$ ipython --no-banner

In [1]: import numpy as np

In [2]: from numpy import linalg as LA

In [3]: np.set_printoptions(precision=1, suppress=True, linewidth=120)

In [4]: E = np.loadtxt("run2.csv", delimiter=",")

In [5]: E
Out[5]: 
array([[-3.,  5.,  0.],
       [ 5., -3.,  5.],
       [ 0.,  5., -3.]])

In [6]: w, evecs = LA.eigh(E)

In [7]: w
Out[7]: array([-10.1,  -3. ,   4.1])

In [8]: np.unique(w.round(6) + 0, return_counts=True)[1]
Out[8]: array([1, 1, 1])

In [9]: np.round(evecs @ np.diag(w) @ evecs.T, 1) + 0
Out[9]: 
array([[-3.,  5.,  0.],
       [ 5., -3.,  5.],
       [ 0.,  5., -3.]])

In [10]: np.round(evecs.T @ E @ evecs, 1) + 0
Out[10]: 
array([[-10.1,   0. ,   0. ],
       [  0. ,  -3. ,   0. ],
       [  0. ,   0. ,   4.1]])

In [11]: np.abs(evecs[:, -1]).round(6).argmax()
Out[11]: np.int64(1)

In [12]: w.sum(), np.trace(E)
Out[12]: (np.float64(-9.0), np.float64(-9.0))

In [13]: print(LA.svd(E, compute_uv=False))
[10.1  4.1  3. ]

In [14]: w, evecs = LA.eig(E)

In [15]: w
Out[15]: array([-10.1,  -3. ,   4.1])

In [16]: np.sort(LA.eigvals(LA.inv(E)))
Out[16]: array([-0.3, -0.1,  0.2])

In [17]: print(np.sort(LA.eigvals(E @ E)))
[  9.   16.6 101.4]

In [18]: round(np.prod(w), 1)
Out[18]: np.float64(123.0)

In [19]: np.einsum("ii->", E)
Out[19]: np.float64(-9.0)

In [20]: round(LA.eigvals(E).sum().real, 1)
Out[20]: np.float64(-9.0)

In [21]: np.poly(E)
Out[21]: array([   1.,    9.,  -23., -123.])

In [22]: np.einsum("ij,ji->", E, E)
Out[22]: np.float64(127.0)

In [23]: np.round(LA.det(E.T), 1)
Out[23]: np.float64(123.0)

In [24]: K = np.load("data.npy")

In [25]: print(K)
[[-0.3 -0.1 -0.3]
 [ 2.2 -1.1 -0.7]
 [ 2.8 -1.  -0.9]]

In [26]: u = np.array([0, 1, 5])

In [27]: out = K + np.outer(u, np.eye(3)[1])

In [28]: print(LA.matrix_rank(out - K))
1

In [29]: round(float(LA.det(out) / LA.det(K)), 1), round(1 + LA.solve(K, u)[1], 1)
Out[29]: (10.2, np.float64(10.2))

In [30]: out = K / np.sqrt((K ** 2).mean(axis=1, keepdims=True))

In [31]: print(LA.matrix_rank(out) == LA.matrix_rank(K))
True

In [32]: LA.norm(out, axis=1)
Out[32]: array([1.7, 1.7, 1.7])

In [33]: out[0]
Out[33]: array([-1.2, -0.4, -1.2])

In [34]: J = np.loadtxt("layer7.csv", delimiter=",")

In [35]: J
Out[35]: 
array([[ 0.,  0.,  0.,  0.],
       [ 0.,  6.,  0.,  0.],
       [ 0.,  4.,  0.,  0.],
       [ 5.,  1.,  0.,  0.],
       [ 1., 15.,  8., 13.],
       [ 0.,  7.,  0.,  0.],
       [17., 14.,  0.,  0.],
       [ 0.,  4.,  0.,  0.],
       [ 0.,  0.,  6., 23.],
       [21.,  6.,  3.,  7.],
       [ 0.,  0.,  0.,  0.],
       [22.,  6., 10., 28.],
       [ 0.,  0.,  0.,  1.],
       [24., 16.,  9., 15.],
       [ 8.,  6.,  2.,  4.],
       [ 3.,  3., 12., 37.],
       [ 0.,  0.,  0.,  0.],
       [ 0.,  2.,  9., 29.],
       [ 6.,  6.,  0.,  0.],
       [ 0.,  0.,  0.,  0.],
       [ 0.,  2.,  0.,  0.]])

In [36]: out = np.array([[2, -2, 2], [-3, 0, -2], [-1, 1, -1], [2, 3, -2]])

In [37]: np.einsum("ij->j", J)
Out[37]: array([107.,  98.,  59., 157.])

In [38]: LA.matrix_rank(np.vstack([J, out.T]))
Out[38]: np.int64(4)

In [39]: J @ out
Out[39]: 
array([[  0.,   0.,   0.],
       [-18.,   0., -12.],
       [-12.,   0.,  -8.],
       [  7., -10.,   8.],
       [-25.,  45., -62.],
       [-21.,   0., -14.],
       [ -8., -34.,   6.],
       [-12.,   0.,  -8.],
       [ 40.,  75., -52.],
       [ 35., -18.,  13.],
       [  0.,   0.,   0.],
       [ 72.,  50., -34.],
       [  2.,   3.,  -2.],
       [ 21.,   6., -23.],
       [  4.,  -2.,  -6.],
       [ 59., 117., -86.],
       [  0.,   0.,   0.],
       [ 43.,  96., -71.],
       [ -6., -12.,   0.],
       [  0.,   0.,   0.],
       [ -6.,   0.,  -4.]])

In [40]: print(LA.matrix_rank(J @ out))
3

In [41]: np.einsum("ik,kj->ij", J, out)
Out[41]: 
array([[  0.,   0.,   0.],
       [-18.,   0., -12.],
       [-12.,   0.,  -8.],
       [  7., -10.,   8.],
       [-25.,  45., -62.],
       [-21.,   0., -14.],
       [ -8., -34.,   6.],
       [-12.,   0.,  -8.],
       [ 40.,  75., -52.],
       [ 35., -18.,  13.],
       [  0.,   0.,   0.],
       [ 72.,  50., -34.],
       [  2.,   3.,  -2.],
       [ 21.,   6., -23.],
       [  4.,  -2.,  -6.],
       [ 59., 117., -86.],
       [  0.,   0.,   0.],
       [ 43.,  96., -71.],
       [ -6., -12.,   0.],
       [  0.,   0.,   0.],
       [ -6.,   0.,  -4.]])
